In [1]: import numpy as np

In [2]: np.set_printoptions(precision=3, suppress=True, linewidth=140, legacy="1.25")

In [3]: feats = np.loadtxt("m.csv", delimiter=",")

In [4]: print(feats)
[[-0.06 -0.07  0.3   0.09  0.08 -0.07  0.   -0.25]
 [-0.47 -0.52  2.31  0.65  0.64 -0.55 -0.03 -1.68]
 [ 1.17  0.6  -4.77 -0.27 -1.92  1.41  0.81 -2.64]]

In [5]: other = np.array([[-1, 1, 0],
   ...:     [2, -3, -1],
   ...:     [2, 3, -3],
   ...:     [2, -1, -3],
   ...:     [-2, 3, 1],
   ...:     [0, -2, -1],
   ...:     [1, 0, 3],
   ...:     [0, 0, 1]])

In [6]: print(np.einsum("ij,ij->i", feats, feats))
[ 0.18   9.785 37.855]

In [7]: print(np.linalg.matrix_rank(feats @ other))
2

In [8]: print(np.unique(feats.round(6), axis=0).shape)
(3, 8)

In [9]: print(np.linalg.lstsq(feats[:-1].T, feats[-1])[2])
2

In [10]: print(np.abs(np.diag(np.linalg.qr(feats)[1])) > 1e-9)
[ True  True False]

In [11]: print(np.allclose(feats[:-1].T @ np.linalg.lstsq(feats[:-1].T, feats[-1])[0], feats[-1]))
True

In [12]: th = np.radians(135)

In [13]: R = np.eye(8)

In [14]: R[6, 6] = R[4, 4] = np.cos(th)

In [15]: R[6, 4], R[4, 6] = -np.sin(th), np.sin(th)

In [16]: print(R)
[[ 1.     0.     0.     0.     0.     0.     0.     0.   ]
 [ 0.     1.     0.     0.     0.     0.     0.     0.   ]
 [ 0.     0.     1.     0.     0.     0.     0.     0.   ]
 [ 0.     0.     0.     1.     0.     0.     0.     0.   ]
 [ 0.     0.     0.     0.    -0.707  0.     0.707  0.   ]
 [ 0.     0.     0.     0.     0.     1.     0.     0.   ]
 [ 0.     0.     0.     0.    -0.707  0.    -0.707  0.   ]
 [ 0.     0.     0.     0.     0.     0.     0.     1.   ]]

In [17]: other = feats @ R.T

In [18]: print(other)
[[-0.06  -0.07   0.3    0.09  -0.057 -0.07  -0.057 -0.25 ]
 [-0.47  -0.52   2.31   0.65  -0.474 -0.55  -0.431 -1.68 ]
 [ 1.17   0.6   -4.77  -0.27   1.93   1.41   0.785 -2.64 ]]

In [19]: print(np.round(np.linalg.svd(other, compute_uv=False), 3) + 0)
[6.396 2.629 0.   ]

In [20]: print(other.mean(axis=0))
[ 0.213  0.003 -0.72   0.157  0.467  0.263  0.099 -1.523]

In [21]: print(other.sum(axis=1))
[-0.173 -1.165 -1.785]

In [22]: U, sig, VT = np.linalg.svd(feats)

In [23]: print(np.argmax(sig[:-1] / (sig[1:] + 1e-6)) + 1)
2

In [24]: print(sig.round(3) + 0)
[6.396 2.629 0.   ]

In [25]: other = U[:, :2] @ np.diag(sig[:2]) @ VT[:2]

In [26]: print(round(np.abs(feats - other).max(), 3))
0.0

In [27]: print(np.linalg.matrix_rank(feats, rtol=0.05))
2

In [28]: M = np.load("data.npy")

In [29]: print(M)
[[ 30. -25. -10.  -5. -10. -15.  -5.]
 [-25.  30.  10.   5.  10.  15.   5.]
 [-10.  10.   9.   2.   4.   6.   2.]
 [ -5.   5.   2.   6.   2.   3.   1.]
 [-10.  10.   4.   2.   9.   6.   2.]
 [-15.  15.   6.   3.   6.  14.   3.]
 [ -5.   5.   2.   1.   2.   3.   6.]]

In [30]: print(np.unravel_index(np.abs(M).argmax(), M.shape))
(0, 0)

In [31]: print(np.linalg.svd(M, compute_uv=False))
[74.  5.  5.  5.  5.  5.  5.]

In [32]: M[7]
---------------------------------------------------------------------------
IndexError                                Traceback (most recent call last)
Cell In[32], line 1
----> 1 M[7]

IndexError: index 7 is out of bounds for axis 0 with size 7

In [33]: print(np.linalg.matrix_rank(M))
7

In [34]: print(M - M[0])
[[  0.   0.   0.   0.   0.   0.   0.]
 [-55.  55.  20.  10.  20.  30.  10.]
 [-40.  35.  19.   7.  14.  21.   7.]
 [-35.  30.  12.  11.  12.  18.   6.]
 [-40.  35.  14.   7.  19.  21.   7.]
 [-45.  40.  16.   8.  16.  29.   8.]
 [-35.  30.  12.   6.  12.  18.  11.]]

In [35]: cov = M.T @ M

In [36]: print(np.allclose(cov, cov.T))
True

In [37]: print(cov)
[[ 2000. -1975.  -790.  -395.  -790. -1185.  -395.]
 [-1975.  2000.   790.   395.   790.  1185.   395.]
 [ -790.   790.   341.   158.   316.   474.   158.]
 [ -395.   395.   158.   104.   158.   237.    79.]
 [ -790.   790.   316.   158.   341.   474.   158.]
 [-1185.  1185.   474.   237.   474.   736.   237.]
 [ -395.   395.   158.    79.   158.   237.   104.]]

In [38]: print(np.diag(cov))
[2000. 2000.  341.  104.  341.  736.  104.]

In [39]: print((M @ M.T).shape)
(7, 7)

In [40]: print(np.linalg.svd(M, compute_uv=False) ** 2)
[5476.   25.   25.   25.   25.   25.   25.]

In [41]: f = np.array([-3, -2, -5, 3, 1, 3, -1])

In [42]: other = cov + np.outer(f, np.eye(7)[3])

In [43]: print(other)
[[ 2000. -1975.  -790.  -398.  -790. -1185.  -395.]
 [-1975.  2000.   790.   393.   790.  1185.   395.]
 [ -790.   790.   341.   153.   316.   474.   158.]
 [ -395.   395.   158.   107.   158.   237.    79.]
 [ -790.   790.   316.   159.   341.   474.   158.]
 [-1185.  1185.   474.   240.   474.   736.   237.]
 [ -395.   395.   158.    78.   158.   237.   104.]]

In [44]: f, v = feats[0], feats[1]

In [45]: print(np.round(f @ f, 3))
0.18

In [46]: p = (f @ v) / (f @ f) * f

In [47]: print(round(float((v - p) @ f), 3))
0.0

In [48]: print(round(np.linalg.norm(f + v) ** 2 + np.linalg.norm(f - v) ** 2, 3))
19.931

In [49]: print(v - p)
[-0.029 -0.006  0.105 -0.011  0.052 -0.036 -0.03   0.157]

In [50]: x0 = np.ones(7)

In [51]: for _ in range(7):
    ...:     x0 = M @ x0
    ...:     x0 /= np.linalg.norm(x0)
    ...:     print(round(x0 @ M @ x0, 3))
    ...: 
72.471
73.993
74.0
74.0
74.0
74.0
74.0

In [52]: print(round(float(np.linalg.eigvalsh(M)[-1]), 3))
74.0

In [53]: W2 = np.array([[-2, 1, 0], [-2, 2, -1], [2, -1, -1]])

In [54]: X = np.repeat(W2, 19 // 3, axis=0)

In [55]: rng = np.random.default_rng(65)

In [56]: X = X + 0.02 * rng.normal(size=X.shape)

In [57]: print(X)
[[-2.022  1.004  0.025]
 [-2.031  0.987 -0.015]
 [-1.998  1.003 -0.025]
 [-1.995  1.014  0.037]
 [-2.002  1.023 -0.005]
 [-2.026  1.011 -0.028]
 [-1.989  2.01  -0.98 ]
 [-2.018  2.003 -1.005]
 [-1.98   2.034 -1.004]
 [-2.029  1.984 -1.002]
 [-2.029  2.043 -0.952]
 [-2.01   2.018 -0.992]
 [ 2.024 -0.967 -1.003]
 [ 2.03  -1.021 -1.001]
 [ 2.041 -1.015 -1.02 ]
 [ 1.985 -1.012 -0.996]
 [ 2.001 -0.991 -1.001]
 [ 2.    -1.001 -1.   ]]

In [58]: Ac = X - X.mean(axis=0)

In [59]: evecs = np.linalg.svd(Ac)[2][:2]

In [60]: other = Ac - Ac @ evecs.T @ evecs

In [61]: print(np.round(np.cov(Ac @ evecs.T, rowvar=False), 3) + 0)
[[5.39  0.   ]
 [0.    0.318]]

In [62]: x0 = np.array([2, 3, -3])

In [63]: target = X @ x0

In [64]: print(np.linalg.solve(X.T @ X, X.T @ target))
[ 2.  3. -3.]

In [65]: target = target + 0.1 * rng.normal(size=18)

In [66]: print(target)
[-1.161 -0.972 -0.578 -1.086 -0.836 -0.987  4.886  4.755  5.247  4.894  4.79   5.06   4.348  3.965  3.995  3.848  4.071  4.282]

In [67]: beta, *_ = np.linalg.lstsq(X, target)

In [68]: print([round(float(np.linalg.norm(np.linalg.solve(X.T @ X + lam * np.eye(3), X.T @ target))), 2) for lam in (0, 1, 10, 100)])
[4.57, 3.98, 2.46, 0.52]

In [69]: print(round(np.linalg.norm(target - X @ beta), 3))
0.555

In [70]: print(beta.round())
[ 2.  3. -3.]

In [71]: print(beta)
[ 1.863  2.784 -3.108]

In [72]: print(np.round(X.T @ (target - X @ beta), 3) + 0)
[0. 0. 0.]

In [73]: Ac = (X - X.mean(axis=0)) / X.std(axis=0)

In [74]: print(np.argwhere(np.abs(Ac) > 2))
[]

In [75]: print(Ac.std(axis=0))
[1. 1. 1.]

In [76]: beta = np.linalg.lstsq(np.delete(Ac, 2, axis=1), Ac[:, 2])[0]

In [77]: print(np.abs(beta).argmax())
0

In [78]: print(beta)
[-2.967 -2.602]

In [79]: cov = np.cov(X, rowvar=False)

In [80]: print(np.round(np.corrcoef(X[:, 0], X[:, 2])[0, 1], 3))
-0.511

In [81]: print(np.round(np.linalg.eigvalsh(cov)[::-1], 3) + 0)
[5.39  0.318 0.   ]

In [82]: print(X.std(axis=0))
[1.897 1.254 0.469]

In [83]: print(np.argsort(-X.std(axis=0).round(6), kind="stable"))
[0 1 2]

In [84]: print(np.argwhere(np.triu(np.abs(np.corrcoef(X.T)) > 0.8, 1)))
[[0 1]]

In [85]: q, R = np.linalg.qr(X)

In [86]: print(q @ R)
[[-2.022  1.004  0.025]
 [-2.031  0.987 -0.015]
 [-1.998  1.003 -0.025]
 [-1.995  1.014  0.037]
 [-2.002  1.023 -0.005]
 [-2.026  1.011 -0.028]
 [-1.989  2.01  -0.98 ]
 [-2.018  2.003 -1.005]
 [-1.98   2.034 -1.004]
 [-2.029  1.984 -1.002]
 [-2.029  2.043 -0.952]
 [-2.01   2.018 -0.992]
 [ 2.024 -0.967 -1.003]
 [ 2.03  -1.021 -1.001]
 [ 2.041 -1.015 -1.02 ]
 [ 1.985 -1.012 -0.996]
 [ 2.001 -0.991 -1.001]
 [ 2.    -1.001 -1.   ]]

In [87]: print(np.allclose(R.T @ R, X.T @ X))
True

In [88]: print(np.trace(q @ q.T))
3.0

In [89]: print(np.round(q.T @ q, 3) + 0)
[[1. 0. 0.]
 [0. 1. 0.]
 [0. 0. 1.]]

In [90]: print(round(float(abs(R[0, 0])), 3), round(float(np.linalg.norm(X[:, 0])), 3))
8.535 8.535

In [91]: print(np.abs(np.diag(R)))
[8.535 2.03  1.733]

In [92]: print(q.shape, R.shape)
(18, 3) (3, 3)

In [93]: K = np.array([[-6, -7, -1], [-9, -10, -4], [-8, -9, -3], [-2, -3, 3]])

In [94]: U, sig, VT = np.linalg.svd(K)

In [95]: print(np.argmax(sig[:-1] / (sig[1:] + 1e-6)) + 1)
2

In [96]: other = U[:, :2] @ np.diag(sig[:2]) @ VT[:2]

In [97]: print(np.round(np.linalg.norm(K - other) / np.linalg.norm(K), 3))
0.0

In [98]: print(round(float(np.abs(K - other).max()), 3))
0.0

In [99]: cov = K.T @ K

In [100]: print(np.linalg.matrix_rank(cov))
2

In [101]: print(np.allclose(cov, cov.T))
True

In [102]: print(np.linalg.cond(K) > 100)
True

In [103]: print([round(float(x), 3) for x in np.linalg.svd(K, compute_uv=False)[:3]])
[21.045, 4.012, 0.0]

In [104]: print(np.linalg.matrix_rank(K, rtol=0.1))
2

In [105]: arr = np.loadtxt("dump.csv", delimiter=",")

In [106]: print(arr)
[[ 1.417 -0.879 -0.05  -0.255 -0.287  2.228  1.051]
 [ 0.991 -1.361 -0.734  0.479 -0.553  1.917  1.189]
 [-1.119 -1.028 -1.573  1.72  -0.588 -0.929  0.219]
 [-1.027  1.335  0.69  -0.43   0.538 -1.951 -1.187]
 [-1.323 -0.757 -1.431  1.63  -0.478 -1.32  -0.02 ]
 [ 1.204  0.928  1.525 -1.694  0.548  1.085 -0.127]
 [-1.487  0.729 -0.128  0.438  0.21  -2.244 -0.985]
 [ 0.901  1.233  1.646 -1.742  0.665  0.553 -0.423]
 [ 1.129  1.018  1.568 -1.718  0.584  0.946 -0.209]
 [-1.32  -0.762 -1.434  1.632 -0.48  -1.313 -0.016]
 [ 0.072  1.599  1.536 -1.462  0.762 -0.679 -0.948]
 [-1.592  0.166 -0.713  1.012 -0.066 -2.107 -0.68 ]
 [-0.841  1.453  0.902 -0.669  0.61  -1.77  -1.19 ]
 [-0.231 -1.567 -1.593  1.55  -0.762  0.462  0.871]
 [ 1.238 -1.139 -0.391  0.104 -0.426  2.125  1.144]
 [-1.592  0.132 -0.745  1.041 -0.082 -2.09  -0.659]
 [-1.538 -0.259 -1.081  1.346 -0.262 -1.832 -0.402]
 [-0.323 -1.541 -1.619  1.594 -0.758  0.332  0.821]
 [-1.559  0.488 -0.393  0.704  0.089 -2.22  -0.864]
 [ 1.506 -0.679  0.186 -0.497 -0.184  2.244  0.961]
 [-0.639  1.539  1.093 -0.893  0.67  -1.554 -1.17 ]
 [ 0.779 -1.483 -0.963  0.741 -0.63   1.706  1.187]
 [ 1.565  0.137  0.981 -1.258  0.207  1.925  0.486]
 [ 0.089 -1.615 -1.463  1.359 -0.755  0.892  1.016]
 [-1.584  0.325 -0.56   0.866  0.009 -2.173 -0.774]]

In [107]: Ac = arr - arr.mean(axis=0)

In [108]: evecs = np.linalg.svd(Ac)[2][:2]

In [109]: other = Ac - Ac @ evecs.T @ evecs

In [110]: print(np.diag(evecs.T @ evecs))
[0.282 0.29  0.309 0.337 0.065 0.56  0.158]

In [111]: print(np.round(np.cov(Ac @ evecs.T, rowvar=False), 3) + 0)
[[5.074 0.   ]
 [0.    4.099]]

In [112]: print(np.round(other.std(axis=0), 3) + 0)
[0. 0. 0. 0. 0. 0. 0.]

In [113]: print(np.linalg.norm(other, axis=1).round(6).argmax())
0

In [114]: x0 = np.array([0, 3, -1, 3, 1, 0, -3])

In [115]: print(np.sign((arr @ x0).round(6)))
[-1. -1.  1.  1.  1. -1.  1. -1. -1.  1.  1.  1.  1. -1. -1.  1.  1. -1.  1. -1.  1. -1. -1. -1.  1.]

In [116]: m1 = np.load("out16.npy")

In [117]: print(m1)
[[  4.873  -5.87   -9.815  -2.197  -2.952]
 [ -0.778   4.305  -1.337   6.547  10.659]
 [  1.421   4.224  -1.032   5.234   8.728]
 [ -2.699   5.096  -3.158   5.653   8.66 ]
 [ -0.839   5.583  -2.627   6.575   9.449]
 [  5.363  -6.179 -10.201  -2.918  -2.963]
 [ -0.615   5.972  -0.959   5.465   8.077]
 [ -7.336  10.617  -6.978  -4.743  -7.412]
 [ -7.308  10.216  -5.036  -5.979  -7.07 ]
 [ -7.545   8.203  -5.414  -6.257  -6.138]
 [ -6.251   9.9    -5.042  -5.169  -6.298]
 [ -6.826   8.259  -6.365  -5.61   -7.14 ]
 [ -5.949   9.671  -7.089  -4.69   -8.066]
 [ -6.323   8.288  -5.212  -7.131  -5.08 ]
 [ -6.349   9.209  -6.931  -4.998  -6.113]
 [ -4.885   8.172  -6.941  -6.419  -4.399]
 [  4.464  -6.115  -8.912  -0.654  -2.577]
 [  5.553  -7.011 -11.146  -2.859  -4.172]
 [  3.68   -5.112  -9.794  -2.137  -2.542]
 [  3.96   -5.353  -9.643  -3.161  -4.398]
 [  5.758  -6.067  -9.324  -1.377  -4.135]
 [  7.286  -5.575  -7.865  -1.82   -4.883]]

In [118]: x0 = np.array([1, 2, 0, 1, 2])

In [119]: target = m1 @ x0

In [120]: print(np.round(np.linalg.pinv(m1) @ m1, 3) + 0)
[[1. 0. 0. 0. 0.]
 [0. 1. 0. 0. 0.]
 [0. 0. 1. 0. 0.]
 [0. 0. 0. 1. 0.]
 [0. 0. 0. 0. 1.]]

In [121]: target = target + 0.1 * rng.normal(size=22)

In [122]: print(target)
[-14.978  35.849  32.435  30.345  35.713 -15.916  32.988  -5.484  -6.853  -9.718  -4.223 -10.175  -7.446  -7.072  -4.942  -3.793 -13.438
 -19.667 -13.688 -18.733 -15.832 -15.32 ]

In [123]: beta, *_ = np.linalg.lstsq(m1, target)

In [124]: print(beta.round())
[ 1.  2. -0.  1.  2.]

In [125]: print([round(float(np.linalg.norm(np.linalg.solve(m1.T @ m1 + lam * np.eye(5), m1.T @ target))), 2) for lam in (0, 1, 10, 100)])
[3.16, 3.11, 2.88, 2.46]
